% python3 -q
>>> import numpy as np
>>> np.set_printoptions(precision=3, suppress=True, linewidth=120)
>>> F = np.load("layer3.npy")
>>> F
array([[ 0.784,  0.302, -0.129, -0.216,  0.216, -0.216,  0.302, -0.216],
       [ 0.302,  0.578,  0.181,  0.302, -0.302,  0.302, -0.422,  0.302],
       [-0.129,  0.181,  0.922, -0.129,  0.129, -0.129,  0.181, -0.129],
       [-0.216,  0.302, -0.129,  0.784,  0.216, -0.216,  0.302, -0.216],
       [ 0.216, -0.302,  0.129,  0.216,  0.784,  0.216, -0.302,  0.216],
       [-0.216,  0.302, -0.129, -0.216,  0.216,  0.784,  0.302, -0.216],
       [ 0.302, -0.422,  0.181,  0.302, -0.302,  0.302,  0.578,  0.302],
       [-0.216,  0.302, -0.129, -0.216,  0.216, -0.216,  0.302,  0.784]])
>>> # keeps lengths
>>> rng = np.random.default_rng(33076)
>>> labels = rng.permutation(8)
>>> labels
array([0, 3, 1, 2, 6, 5, 4, 7])
>>> A2 = F[labels][:, labels]
>>> np.trace(A2)
np.float64(6.0)
>>> round(np.linalg.det(A2), 3), round(np.linalg.det(F[labels]), 3)
(np.float64(-1.0), np.float64(1.0))
>>> th = np.deg2rad(120)
>>> A = np.eye(9)
>>> A[np.ix_([2, 5], [2, 5])] = [[np.cos(th), -np.sin(th)], [np.sin(th), np.cos(th)]]
>>> print(A)
[[ 1.     0.     0.     0.     0.     0.     0.     0.     0.   ]
 [ 0.     1.     0.     0.     0.     0.     0.     0.     0.   ]
 [ 0.     0.    -0.5    0.     0.    -0.866  0.     0.     0.   ]
 [ 0.     0.     0.     1.     0.     0.     0.     0.     0.   ]
 [ 0.     0.     0.     0.     1.     0.     0.     0.     0.   ]
 [ 0.     0.     0.866  0.     0.    -0.5    0.     0.     0.   ]
 [ 0.     0.     0.     0.     0.     0.     1.     0.     0.   ]
 [ 0.     0.     0.     0.     0.     0.     0.     1.     0.   ]
 [ 0.     0.     0.     0.     0.     0.     0.     0.     1.   ]]
>>> x = np.array([0, 6, 5, 1, 5, 8, 1, 5, 0])
>>> rhs = A @ x
>>> print(rhs)
[ 0.     6.    -9.428  1.     5.     0.33   1.     5.     0.   ]
>>> np.linalg.solve(A, rhs + A[:, 2])
array([0., 6., 6., 1., 5., 8., 1., 5., 0.])
>>> print(np.linalg.solve(A, -1 * rhs))
[ 0. -6. -5. -1. -5. -8. -1. -5.  0.]
>>> np.round(np.linalg.solve(A.T, A[2]), 3) + 0
array([0., 0., 1., 0., 0., 0., 0., 0., 0.])
>>> np.linalg.solve(A, rhs)
array([0., 6., 5., 1., 5., 8., 1., 5., 0.])
>>> A2 = np.linalg.inv(A)
>>> np.linalg.det(A) * A2
array([[ 1.   ,  0.   ,  0.   ,  0.   ,  0.   ,  0.   ,  0.   ,  0.   ,  0.   ],
       [ 0.   ,  1.   ,  0.   ,  0.   ,  0.   ,  0.   ,  0.   ,  0.   ,  0.   ],
       [ 0.   ,  0.   , -0.5  ,  0.   ,  0.   ,  0.866,  0.   ,  0.   ,  0.   ],
       [ 0.   ,  0.   ,  0.   ,  1.   ,  0.   ,  0.   ,  0.   ,  0.   ,  0.   ],
       [ 0.   ,  0.   ,  0.   ,  0.   ,  1.   ,  0.   ,  0.   ,  0.   ,  0.   ],
       [-0.   , -0.   , -0.866, -0.   , -0.   , -0.5  , -0.   , -0.   , -0.   ],
       [ 0.   ,  0.   ,  0.   ,  0.   ,  0.   ,  0.   ,  1.   ,  0.   ,  0.   ],
       [ 0.   ,  0.   ,  0.   ,  0.   ,  0.   ,  0.   ,  0.   ,  1.   ,  0.   ],
       [ 0.   ,  0.   ,  0.   ,  0.   ,  0.   ,  0.   ,  0.   ,  0.   ,  1.   ]])
>>> x = np.array([8, 4, 4, 9, 4, 8, -5, -4, -4])
>>> print(np.abs(np.linalg.eigvals(A)))
[1. 1. 1. 1. 1. 1. 1. 1. 1.]
>>> np.sort(np.abs(np.degrees(np.angle(np.linalg.eigvals(A)))))
array([  0.,   0.,   0.,   0.,   0.,   0.,   0., 120., 120.])
>>> r0 = np.array([4, 0, 2, 2, 1, 2, 4, 0])
>>> M = np.array([np.roll(r0, i) for i in range(8)])
>>> print(M)
[[4 0 2 2 1 2 4 0]
 [0 4 0 2 2 1 2 4]
 [4 0 4 0 2 2 1 2]
 [2 4 0 4 0 2 2 1]
 [1 2 4 0 4 0 2 2]
 [2 1 2 4 0 4 0 2]
 [2 2 1 2 4 0 4 0]
 [0 2 2 1 2 4 0 4]]
>>> (M @ M)[0]
array([41, 20, 28, 32, 28, 24, 40, 12])
>>> M @ np.ones(8)
array([15., 15., 15., 15., 15., 15., 15., 15.])
>>> labels = rng.permutation(8)
>>> A2 = M[:, labels] * rng.choice([-1, 1], 8)
>>> A2
array([[-1,  2,  0,  0, -2,  4,  2, -4],
       [-2,  0,  4, -4, -1,  2,  2,  0],
       [-2,  4,  0, -2, -2,  1,  0, -4],
       [ 0,  0,  4, -1, -2,  2,  4, -2],
       [-4,  4,  2, -2,  0,  2,  0, -1],
       [ 0,  2,  1, -2, -4,  0,  4, -2],
       [-4,  1,  2,  0,  0,  4,  2, -2],
       [-2,  2,  2, -4, -4,  0,  1,  0]])
>>> left, _, Vh = np.linalg.svd(M.T @ A2)
>>> print(np.round(left @ Vh, 3) + 0)
[[ 0.  0.  0.  0.  0.  0.  0. -1.]
 [ 0.  0.  1.  0.  0.  0.  0.  0.]
 [ 0.  1.  0.  0.  0.  0.  0.  0.]
 [ 0.  0.  0.  0.  0.  0.  1.  0.]
 [-1.  0.  0.  0.  0.  0.  0.  0.]
 [ 0.  0.  0.  0. -1.  0.  0.  0.]
 [ 0.  0.  0.  0.  0.  1.  0.  0.]
 [ 0.  0.  0. -1.  0.  0.  0.  0.]]
>>> np.round(np.linalg.lstsq(M, A2)[0], 3) + 0
array([[ 0.,  0.,  0.,  0.,  0.,  0.,  0., -1.],
       [ 0.,  0.,  1.,  0.,  0.,  0.,  0.,  0.],
       [ 0.,  1.,  0.,  0.,  0.,  0.,  0.,  0.],
       [ 0.,  0.,  0.,  0.,  0.,  0.,  1.,  0.],
       [-1.,  0.,  0.,  0.,  0.,  0.,  0.,  0.],
       [ 0.,  0.,  0.,  0., -1.,  0.,  0.,  0.],
       [ 0.,  0.,  0.,  0.,  0.,  1.,  0.,  0.],
       [ 0.,  0.,  0., -1.,  0.,  0.,  0.,  0.]])
